$ python -q
>>> import numpy as np
>>> np.set_printoptions(precision=2, suppress=True, linewidth=200)
>>> def rd(a):
...     return np.round(a, 2) + 0
... 
>>> E = np.loadtxt("test11.csv", delimiter=",")
>>> E
array([[ 1., -1.,  0.],
       [ 2.,  0.,  1.],
       [ 3.,  3.,  2.],
       [-2., -3.,  3.],
       [ 2., -3.,  2.],
       [ 3., -1.,  3.]])
>>> rng = np.random.default_rng(402)
>>> B = E + rng.integers(-2, 3, (6, 2)) @ rng.integers(-2, 3, (2, 3))
>>> B
array([[ 2., -5.,  2.],
       [ 0.,  8., -3.],
       [ 6., -3.,  5.],
       [-1., -7.,  5.],
       [ 6., -1.,  1.],
       [-3., -1.,  3.]])
>>> np.linalg.matrix_rank(B - E, tol=1e-8)
np.int64(2)
>>> hat = B @ np.linalg.solve(B.T @ B, B.T)
>>> rd((np.eye(6) - hat) @ B)
array([[0., 0., 0.],
       [0., 0., 0.],
       [0., 0., 0.],
       [0., 0., 0.],
       [0., 0., 0.],
       [0., 0., 0.]])
>>> np.trace(hat)
np.float64(3.0)
>>> print(np.linalg.matrix_rank(np.eye(6) - hat))
3
>>> hat = E @ np.linalg.solve(E.T @ E, E.T)
>>> np.linalg.matrix_rank(np.eye(6) - hat)
np.int64(3)
>>> rd(np.diag(hat))
array([0.17, 0.13, 0.79, 0.93, 0.56, 0.42])
>>> rd((np.eye(6) - hat) @ E)
array([[0., 0., 0.],
       [0., 0., 0.],
       [0., 0., 0.],
       [0., 0., 0.],
       [0., 0., 0.],
       [0., 0., 0.]])
>>> lab = rng.permutation(3)
>>> B = E[:, lab] * rng.choice([-1, 1], 3)
>>> B
array([[-0., -1.,  1.],
       [-1.,  0.,  2.],
       [-2.,  3.,  3.],
       [-3., -3., -2.],
       [-2., -3.,  2.],
       [-3., -1.,  3.]])
>>> left, _, VT = np.linalg.svd(E.T @ B)
>>> lab
array([2, 1, 0])
>>> rd(left @ VT)
array([[ 0.,  0.,  1.],
       [ 0.,  1.,  0.],
       [-1.,  0.,  0.]])
>>> data = np.load("dump.npy")
>>> data
array([[ 1,  0,  0,  0,  0,  0,  0],
       [ 1,  1,  0,  0,  0,  0,  0],
       [-2,  2,  1,  0,  0,  0,  0],
       [ 0, -2,  2,  1,  0,  0,  0],
       [-2,  3,  1,  0,  1,  0,  0],
       [ 2, -2, -2,  2,  2,  1,  0],
       [ 0,  0,  3,  2, -2, -1,  1]])
>>> # triangular, det is the product of the diagonal
>>> np.linalg.matrix_rank(data, rtol=0.1)
np.int64(5)
>>> np.linalg.cond(data) > 100
np.True_
>>> round(np.log10(np.linalg.cond(data)))
2
>>> print([round(float(x), 2) for x in np.linalg.svd(data, compute_uv=False)[:3]])
[6.25, 4.87, 2.73]
>>> print(np.argsort(-np.linalg.norm(data, axis=0).round(6), kind="stable")[:3])
[1 2 0]
>>> theta = np.radians(30)
>>> R = np.eye(7)
>>> R[2, 2] = R[1, 1] = np.cos(theta)
>>> R[2, 1], R[1, 2] = -np.sin(theta), np.sin(theta)
>>> print(rd(R))
[[ 1.    0.    0.    0.    0.    0.    0.  ]
 [ 0.    0.87  0.5   0.    0.    0.    0.  ]
 [ 0.   -0.5   0.87  0.    0.    0.    0.  ]
 [ 0.    0.    0.    1.    0.    0.    0.  ]
 [ 0.    0.    0.    0.    1.    0.    0.  ]
 [ 0.    0.    0.    0.    0.    1.    0.  ]
 [ 0.    0.    0.    0.    0.    0.    1.  ]]
>>> B = data @ R.T
>>> np.allclose(np.linalg.norm(data, axis=1), np.linalg.norm(B, axis=1))
True
>>> rd(np.linalg.svd(data, compute_uv=False)), rd(np.linalg.svd(B, compute_uv=False))
(array([6.25, 4.87, 2.73, 2.13, 1.08, 0.25, 0.02]), array([6.25, 4.87, 2.73, 2.13, 1.08, 0.25, 0.02]))
>>> Q, vecs = np.linalg.qr(data[:, :1])[0], np.linalg.qr(data[:, 1:])[0]
>>> sigma = np.linalg.svd(Q.T @ vecs, compute_uv=False)
>>> (sigma > 0.9).sum()
np.int64(1)
>>> print(rd(np.degrees(np.arccos(sigma.clip(0, 1)))))
[15.5]
>>> rd(np.linalg.norm(Q @ Q.T - vecs @ vecs.T, 2))
np.float64(1.0)
>>> left, sigma, VT = np.linalg.svd(data)
>>> np.argmax(sigma[:-1] / (sigma[1:] + 1e-6)) + 1
np.int64(6)
>>> B = left[:, :6] @ np.diag(sigma[:6]) @ VT[:6]
>>> print(np.linalg.matrix_rank(B))
6
>>> np.linalg.matrix_rank(data, rtol=0.05)
np.int64(5)
>>> B = np.array([[8, 9, -3, 7], [2, 2, -7, 9], [4, -4, -5, 6], [-7, -7, 0, -5]])
>>> K = B - B.T
>>> K
array([[  0,   7,  -7,  14],
       [ -7,   0,  -3,  16],
       [  7,   3,   0,   6],
       [-14, -16,  -6,   0]])
>>> rd(np.abs(np.linalg.eigvals(K)).max())
np.float64(23.94)
>>> np.allclose(K, K.T)
False
>>> print(np.linalg.matrix_power(K, 4))
[[162386 145775  62475 -41650]
 [145775 174286  27965  69020]
 [ 62475  27965  43386 -86870]
 [-41650  69020 -86870 277816]]
>>> K @ K
array([[-294, -245, -105,   70],
       [-245, -314,  -47, -116],
       [-105,  -47,  -94,  146],
       [  70, -116,  146, -488]])
>>> rd(np.sort(np.abs(np.linalg.eigvals(K))))
array([ 4.68,  4.68, 23.94, 23.94])
>>> (K - K.T) / 2
array([[  0.,   7.,  -7.,  14.],
       [ -7.,   0.,  -3.,  16.],
       [  7.,   3.,   0.,   6.],
       [-14., -16.,  -6.,   0.]])
>>> A = np.array([[0, 0, 0], [2, 0, 2], [0, 2, 2]])
>>> A
array([[0, 0, 0],
       [2, 0, 2],
       [0, 2, 2]])
>>> np.abs(np.diag(np.linalg.qr(A)[1])) > 1e-9
array([ True,  True, False])
>>> np.allclose(A[:-1].T @ np.linalg.lstsq(A[:-1].T, A[-1])[0], A[-1])
False
